% python3 -q
>>> import numpy as np
>>> np.set_printoptions(precision=2, suppress=True, linewidth=140, floatmode="fixed")
>>> data = np.array([[0, 3, 0, 2, 0, 3],
...     [3, 0, 3, 0, 2, 0],
...     [0, 3, 0, 3, 0, 2],
...     [2, 0, 3, 0, 3, 0],
...     [0, 2, 0, 3, 0, 3],
...     [3, 0, 2, 0, 3, 0]])
>>> np.allclose(data @ data.T, data.T @ data)
True
>>> (data + data.T) / 2
array([[0.00, 3.00, 0.00, 2.00, 0.00, 3.00],
       [3.00, 0.00, 3.00, 0.00, 2.00, 0.00],
       [0.00, 3.00, 0.00, 3.00, 0.00, 2.00],
       [2.00, 0.00, 3.00, 0.00, 3.00, 0.00],
       [0.00, 2.00, 0.00, 3.00, 0.00, 3.00],
       [3.00, 0.00, 2.00, 0.00, 3.00, 0.00]])
>>> np.sort(np.abs(np.linalg.eigvals(data)))
array([1.00, 1.00, 1.00, 1.00, 8.00, 8.00])
>>> np.linalg.matrix_power(data, 2)
array([[22,  0, 21,  0, 21,  0],
       [ 0, 22,  0, 21,  0, 21],
       [21,  0, 22,  0, 21,  0],
       [ 0, 21,  0, 22,  0, 21],
       [21,  0, 21,  0, 22,  0],
       [ 0, 21,  0, 21,  0, 22]])
>>> other = data / np.sqrt((data ** 2).mean(axis=1, keepdims=True))
>>> np.linalg.norm(other, axis=1)
array([2.45, 2.45, 2.45, 2.45, 2.45, 2.45])
>>> np.linalg.matrix_rank(other) == np.linalg.matrix_rank(data)
np.True_
>>> data - data.mean(axis=1, keepdims=True)
array([[-1.33,  1.67, -1.33,  0.67, -1.33,  1.67],
       [ 1.67, -1.33,  1.67, -1.33,  0.67, -1.33],
       [-1.33,  1.67, -1.33,  1.67, -1.33,  0.67],
       [ 0.67, -1.33,  1.67, -1.33,  1.67, -1.33],
       [-1.33,  0.67, -1.33,  1.67, -1.33,  1.67],
       [ 1.67, -1.33,  0.67, -1.33,  1.67, -1.33]])
